% ipython --no-banner

In [1]: import numpy as np

In [2]: import numpy.linalg as la

In [3]: np.set_printoptions(precision=1, suppress=True, linewidth=200, sign=" ")

In [4]: def rd(a):
   ...:     return np.round(a, 1) + 0
   ...: 

In [5]: m1 = np.loadtxt("run5.csv", delimiter=",")

In [6]: print(m1)
[[ 2. -1. -1.  1.]
 [-1. -2.  1. -1.]
 [-1.  1.  2.  1.]
 [ 1. -1.  1.  2.]]

In [7]: # equal to its transpose

In [8]: Uu, s, VT = la.svd(m1)

In [9]: print(rd(s))
[ 3.5  3.   2.6  0.1]

In [10]: print(np.argmax(s[:-1] / (s[1:] + 1e-6)) + 1)
3

In [11]: M2 = Uu[:, :3] @ np.diag(s[:3]) @ VT[:3]

In [12]: print(rd(M2))
[[ 2. -1. -1.  1.]
 [-1. -2.  1. -1.]
 [-1.  1.  2.  1.]
 [ 1. -1.  1.  2.]]

In [13]: print(la.matrix_rank(m1, rtol=0.05))
3

In [14]: print(rd(np.abs(m1 - M2).max()))
0.0

In [15]: print(rd(la.norm(m1 - M2, 2)), rd(s[3]))
0.1 0.1

In [16]: print(la.matrix_rank(M2))
3

In [17]: Uu, s, VT = la.svd(M2)

In [18]: V = VT[:(s > 1e-8).sum()]

In [19]: rng = np.random.default_rng(4687)

In [20]: x0 = M2[1] + 5 * M2[2] + rng.integers(2) * np.eye(4)[2]

In [21]: print(rd(x0))
[-6.2  2.9 10.8  4.2]

In [22]: print(rd(la.norm(x0 - V.T @ V @ x0)))
0.0

In [23]: print(la.matrix_rank(np.vstack([M2, x0])))
3

In [24]: Q, _ = la.qr(np.array([[-1.0, -0.4, 1.8], [0.4, 0.7, -1.0], [-0.2, -0.3, 0.0]]))

In [25]: vals = np.array([-8, -3, -3])

In [26]: E = Q @ np.diag(vals) @ Q.T

In [27]: print(rd(E))
[[-7.2  1.7 -0.8]
 [ 1.7 -3.7  0.3]
 [-0.8  0.3 -3.2]]

In [28]: # equal to its transpose

In [29]: print(rd(la.eigvalsh(E).min()))
-8.0

In [30]: print(np.unravel_index(np.abs(m1).argmax(), m1.shape))
(np.int64(0), np.int64(0))

In [31]: print(rd(m1.mean(axis=0)))
[ 0.2 -0.8  0.8  0.8]

In [32]: print(np.diff(m1, axis=0))
[[-3. -1.  2. -2.]
 [ 0.  3.  1.  2.]
 [ 2. -2. -1.  1.]]

In [33]: Q, r_ = la.qr(E)

In [34]: print(rd(Q.T @ Q))
[[ 1.  0.  0.]
 [ 0.  1.  0.]
 [ 0.  0.  1.]]

In [35]: print(rd(Q @ r_))
[[-7.2  1.7 -0.8]
 [ 1.7 -3.7  0.3]
 [-0.8  0.3 -3.2]]

In [36]: print(rd(np.abs(np.diag(r_))))
[ 7.4  3.2  3. ]

In [37]: x0 = np.array([2, 1, 3])

In [38]: rhs = E @ x0

In [39]: coef, lr = np.zeros(3), 1 / la.norm(E, 2) ** 2

In [40]: for i in range(4):
    ...:     coef -= lr * E.T @ (E @ coef - rhs)
    ...:     if i % 1 == 0: print(i, round(la.norm(E @ coef - rhs), 1))
    ...: 
0 8.1
1 7.0
2 6.0
3 5.2

In [41]: print(rd(la.cond(E)))
2.7

In [42]: print(rd(coef))
[ 1.9  0.1  1.6]

In [43]: K = np.maximum(np.array([[2, 1],
    ...:     [1, 3],
    ...:     [1, 1],
    ...:     [0, 3],
    ...:     [1, 1],
    ...:     [1, 0],
    ...:     [3, 0],
    ...:     [0, 1],
    ...:     [2, 3],
    ...:     [3, 2],
    ...:     [0, 2],
    ...:     [0, 1],
    ...:     [3, 2],
    ...:     [0, 2],
    ...:     [2, 3],
    ...:     [1, 0],
    ...:     [1, 2],
    ...:     [3, 3],
    ...:     [3, 0]]) @ np.array([[-2, -2, 2], [-1, 0, -2]]) + np.array([0, 2, 1]), 0)

In [44]: print(K)
[[ 0  0  3]
 [ 0  0  0]
 [ 0  0  1]
 [ 0  2  0]
 [ 0  0  1]
 [ 0  0  3]
 [ 0  0  7]
 [ 0  2  0]
 [ 0  0  0]
 [ 0  0  3]
 [ 0  2  0]
 [ 0  2  0]
 [ 0  0  3]
 [ 0  2  0]
 [ 0  0  0]
 [ 0  0  3]
 [ 0  0  0]
 [ 0  0  1]
 [ 0  0  7]]

In [45]: def softmax(z):
    ...:     e = np.exp(z - z.max(axis=-1, keepdims=True))
    ...:     return e / e.sum(axis=-1, keepdims=True)
    ...: 

In [46]: print(rd(softmax(K).sum(axis=1)))
[ 1.  1.  1.  1.  1.  1.  1.  1.  1.  1.  1.  1.  1.  1.  1.  1.  1.  1.  1.]

In [47]: att = K @ K.T / np.sqrt(3)

In [48]: print(softmax(att).round(6).argmax(axis=1))
[ 6  0  6  3  6  6  6  3  0  6  3  3  6  3  0  6  0  6  6]

In [49]: print(rd(la.svd(K, compute_uv=False)))
[ 12.1   4.5   0. ]

In [50]: print(rd(la.norm(K, axis=0)))
[  0.    4.5  12.1]

In [51]: print(K.T @ K)
[[   0    0    0]
 [   0   20    0]
 [   0    0  146]]

In [52]: print(rd(la.eigvalsh(m1).min()))
-2.6

In [53]: x0 = np.array([-6, 9, -1])

In [54]: print(np.einsum("ij,j->i", K, x0))
[-3  0 -1 18 -1 -3 -7 18  0 -3 18 18 -3 18  0 -3  0 -1 -7]

In [55]: print(K @ x0)
[-3  0 -1 18 -1 -3 -7 18  0 -3 18 18 -3 18  0 -3  0 -1 -7]

In [56]: print(K * x0)
[[ 0  0 -3]
 [ 0  0  0]
 [ 0  0 -1]
 [ 0 18  0]
 [ 0  0 -1]
 [ 0  0 -3]
 [ 0  0 -7]
 [ 0 18  0]
 [ 0  0  0]
 [ 0  0 -3]
 [ 0 18  0]
 [ 0 18  0]
 [ 0  0 -3]
 [ 0 18  0]
 [ 0  0  0]
 [ 0  0 -3]
 [ 0  0  0]
 [ 0  0 -1]
 [ 0  0 -7]]

In [57]: print((K * x0).sum(axis=1))
[-3  0 -1 18 -1 -3 -7 18  0 -3 18 18 -3 18  0 -3  0 -1 -7]

In [58]: Uu, s, VT = la.svd(K)

In [59]: V = VT[:(s > 1e-8).sum()]

In [60]: x0 = K[8] + -1 * K[0] + rng.integers(2) * np.eye(3)[1]

In [61]: print(x0)
[ 0.  0. -3.]

In [62]: print(V.T @ V)
[[ 0.  0.  0.]
 [ 0.  1.  0.]
 [ 0.  0.  1.]]

In [63]: print(np.diag(V.T @ V))
[ 0.  1.  1.]

In [64]: Q, _ = la.qr(np.array([[-0.2, -0.2, -0.3],
    ...:     [-1.4, -1.2, -0.9],
    ...:     [-0.9, 0.6, 1.3],
    ...:     [1.1, -0.1, -2.0]]))

In [65]: X = Q @ Q.T

In [66]: print(rd(X))
[[ 0.   0.2  0.1  0.1]
 [ 0.2  1.   0.   0. ]
 [ 0.1  0.   1.   0. ]
 [ 0.1  0.   0.   1. ]]

In [67]: print([round(float(x), 1) for x in la.svd(m1, compute_uv=False)[:3]])
[3.5, 3.0, 2.6]

In [68]: print(la.matrix_rank(m1, rtol=0.1))
3

In [69]: print(rd(np.abs(la.svd(m1)[2][-1])))
[ 0.6  0.2  0.5  0.5]

In [70]: print(np.argsort(-la.norm(m1, axis=0).round(6), kind="stable")[:3])
[ 0  1  2]

In [71]: x0 = np.array([2, -1, 2, 0])

In [72]: print(rd((x0 - X @ x0) @ (X @ x0)))
0.0

In [73]: print(rd(X @ X @ x0))
[ 0.  -0.6  2.1  0.2]

In [74]: print(rd(np.trace(X)))
3.0

In [75]: vals, V = la.eigh(X)

In [76]: print(rd(V @ np.diag(vals) @ V.T))
[[ 0.   0.2  0.1  0.1]
 [ 0.2  1.   0.   0. ]
 [ 0.1  0.   1.   0. ]
 [ 0.1  0.   0.   1. ]]

In [77]: print(rd(la.eigvalsh(X @ X)))
[ 0.  1.  1.  1.]

In [78]: print(rd(la.eigvalsh(X + 2 * np.eye(4))))
[ 2.  3.  3.  3.]

In [79]: print(rd(V.T @ V))
[[ 1.  0.  0.  0.]
 [ 0.  1.  0.  0.]
 [ 0.  0.  1.  0.]
 [ 0.  0.  0.  1.]]

In [80]: print(rd(la.svd(X, compute_uv=False)))
[ 1.  1.  1.  0.]

In [81]: lab = rng.permutation(4)

In [82]: print(lab)
[ 0  1  2  3]

In [83]: M2 = X[lab][:, lab]

In [84]: print(rd(np.diag(M2)))
[ 0.  1.  1.  1.]

In [85]: print(rd(M2))
[[ 0.   0.2  0.1  0.1]
 [ 0.2  1.   0.   0. ]
 [ 0.1  0.   1.   0. ]
 [ 0.1  0.   0.   1. ]]

In [86]: proj = np.triu(np.array([[-5, 8, 4, -7], [5, 6, -7, -5], [-4, 4, -7, 1], [-2, -4, -1, -5]]), 1) + np.eye(4)

In [87]: M2 = proj @ X @ la.inv(proj)

In [88]: print(la.matrix_rank(M2))
3

In [89]: print(np.trace(M2), rd(np.trace(X)))
3.0 3.0

In [90]: F = np.load("m.npy")

In [91]: print(rd(F))
[[-0.1 -0.9  0.5]
 [-0.4 -0.4 -0.8]
 [ 0.9 -0.2 -0.3]]

In [92]: print(rd(la.pinv(F)))
[[-0.1 -0.4  0.9]
 [-0.9 -0.4 -0.2]
 [ 0.5 -0.8 -0.3]]

In [93]: print(rd(F[:, 1] @ F[:, 0]))
0.0

In [94]: print(rd(F.T @ F))
[[ 1.  0.  0.]
 [ 0.  1.  0.]
 [ 0.  0.  1.]]

In [95]: x0 = np.array([8, -2, 2])

In [96]: print(rd(F.T @ (F @ x0)))
[ 8. -2.  2.]

In [97]: print(rd(np.sort(np.abs(np.degrees(np.angle(la.eigvals(F)))))))
[   0.   152.6  152.6]

In [98]: print(rd(la.det(F)))
1.0

In [99]: J = np.array([[0.8, 0.9, 0.9],
    ...:     [-0.8, -1.0, 1.0],
    ...:     [-0.6, -1.0, 1.0],
    ...:     [0.8, 1.0, -1.0],
    ...:     [-0.5, -0.9, 1.0],
    ...:     [0.5, 0.8, -0.4],
    ...:     [0.7, 0.9, 0.1],
    ...:     [-0.1, -0.5, 0.9],
    ...:     [-0.7, -0.9, 0.5],
    ...:     [-0.7, -1.0, 1.0],
    ...:     [0.0, -0.4, 0.9]])

In [100]: print(J)
[[ 0.8  0.9  0.9]
 [-0.8 -1.   1. ]
 [-0.6 -1.   1. ]
 [ 0.8  1.  -1. ]
 [-0.5 -0.9  1. ]
 [ 0.5  0.8 -0.4]
 [ 0.7  0.9  0.1]
 [-0.1 -0.5  0.9]
 [-0.7 -0.9  0.5]
 [-0.7 -1.   1. ]
 [ 0.  -0.4  0.9]]

In [101]: gram = np.cov(J, rowvar=False)

In [102]: print(rd(np.polyfit(J[:, 2], J[:, 0], 1)))
[-0.6  0.3]

In [103]: print(np.argsort(-J.std(axis=0).round(6), kind="stable"))
[ 1  2  0]

In [104]: print(np.argwhere(np.triu(np.abs(np.corrcoef(J.T)) > 0.8, 1)))
[[ 0  1]]

In [105]: print(rd(la.eigvalsh(gram)[::-1]))
[ 1.5  0.2  0. ]

In [106]: lab = J[:, 1] > np.median(J[:, 1])

In [107]: f = J[lab].mean(axis=0) - J[~lab].mean(axis=0)

In [108]: print(((J - J.mean(axis=0)) @ f > 0).astype(int))
[ 1  0  0  1  0  1  1  0  0  0  0]

In [109]: print(rd((((J - J.mean(axis=0)) @ f > 0) == lab).mean()))
0.9

In [110]: print(rd(f))
[ 1.1  1.5 -0.8]

In [111]: print(lab.astype(int))
[ 1  0  0  1  0  1  1  0  0  0  1]

In [112]: M2 = np.c_[J[:, :1] @ np.array([[4]]), np.array([1, 0, 2, 1, 2, 2, 1, 2, 1, 1, 1])]

In [113]: print(M2)
[[ 3.2  1. ]
 [-3.2  0. ]
 [-2.4  2. ]
 [ 3.2  1. ]
 [-2.   2. ]
 [ 2.   2. ]
 [ 2.8  1. ]
 [-0.4  2. ]
 [-2.8  1. ]
 [-2.8  1. ]
 [ 0.   1. ]]

In [114]: print(rd(la.norm(M2 - J @ la.lstsq(J, M2)[0], axis=0)))
[ 0.   3.4]

In [115]: print(rd(la.lstsq(J, M2[:, 0])[0]))
[ 4.  0.  0.]

In [116]: Q, r_ = la.qr(M2)

In [117]: print(rd(Q @ r_))
[[ 3.2  1. ]
 [-3.2  0. ]
 [-2.4  2. ]
 [ 3.2  1. ]
 [-2.   2. ]
 [ 2.   2. ]
 [ 2.8  1. ]
 [-0.4  2. ]
 [-2.8  1. ]
 [-2.8  1. ]
 [ 0.   1. ]]

In [118]: print(rd(np.trace(Q @ Q.T)))
2.0

In [119]: print(np.allclose(r_.T @ r_, M2.T @ M2))
True

In [120]: feats = np.load("a.npy")

In [121]: print(feats)
[[ 0  1  2  1]
 [ 0  0  1 -1]
 [ 0  0  0 -1]
 [ 0  0  0  0]]

In [122]: # null space of dimension 1

In [123]: print(rd(softmax(10 * feats[0])))
[ 0.  0.  1.  0.]

In [124]: print(rd(softmax(feats[0])))
[ 0.1  0.2  0.5  0.2]

In [125]: print(rd(softmax(feats[0] + 3)))
[ 0.1  0.2  0.5  0.2]

In [126]: att = feats @ feats.T / np.sqrt(4)

In [127]: print(softmax(att).round(6).argmax(axis=1))
[ 0  1  1  0]

In [128]: print(rd(softmax(att + np.triu(np.full(att.shape, -np.inf), 1))))
[[ 1.   0.   0.   0. ]
 [ 0.4  0.6  0.   0. ]
 [ 0.2  0.4  0.4  0. ]
 [ 0.2  0.2  0.2  0.2]]

In [129]: print(rd(softmax(att)[0] @ feats))
[ 0.   0.9  1.8  0.8]

In [130]: print(rd(softmax(att)))
[[ 0.9  0.1  0.   0. ]
 [ 0.2  0.4  0.2  0.1]
 [ 0.1  0.3  0.3  0.2]
 [ 0.2  0.2  0.2  0.2]]

In [131]: print(la.matrix_rank(feats - feats[0, 0] * np.eye(4)))
3

In [132]: print([int(la.matrix_rank(la.matrix_power(feats, p))) for p in range(1, 5)])
[3, 2, 1, 0]

In [133]: print(feats @ feats)
[[ 0  0  1 -3]
 [ 0  0  0 -1]
 [ 0  0  0  0]
 [ 0  0  0  0]]

In [134]: A = np.load("mat.npy")

In [135]: print(A)
[[ 1.  -0.8  0. ]
 [ 0.9  0.  -0.7]
 [ 1.   0.4 -1. ]
 [-0.4 -0.3  0.7]
 [ 0.4  0.7 -1. ]
 [-1.   0.9 -0.9]
 [ 0.  -0.7  1. ]
 [ 0.9 -0.8  0.9]
 [ 1.  -0.9  0.9]
 [ 0.5  0.5 -0.9]
 [-0.4  0.5 -0.7]
 [-1.   0.1  0.8]
 [ 0.9 -0.1 -0.5]
 [-0.8  0.6 -0.7]
 [ 0.  -0.4  0.7]
 [ 1.  -0.9  0.9]
 [ 0.8  0.8 -1. ]
 [ 1.  -0.9  0.7]
 [ 0.4 -1.   1. ]
 [-0.1  0.8 -1. ]
 [ 0.2  0.4 -0.8]
 [-1.   0.6  0. ]
 [ 0.9 -0.6  0.6]]

In [136]: Xc = A - A.mean(axis=0)

In [137]: V = la.svd(Xc)[2][:2]

In [138]: M2 = Xc - Xc @ V.T @ V

In [139]: print(rd(M2.std(axis=0)))
[ 0.   0.1  0.1]

In [140]: print(rd(np.diag(V.T @ V)))
[ 0.9  0.4  0.7]

In [141]: print(la.norm(M2, axis=1).round(6).argmax())
0
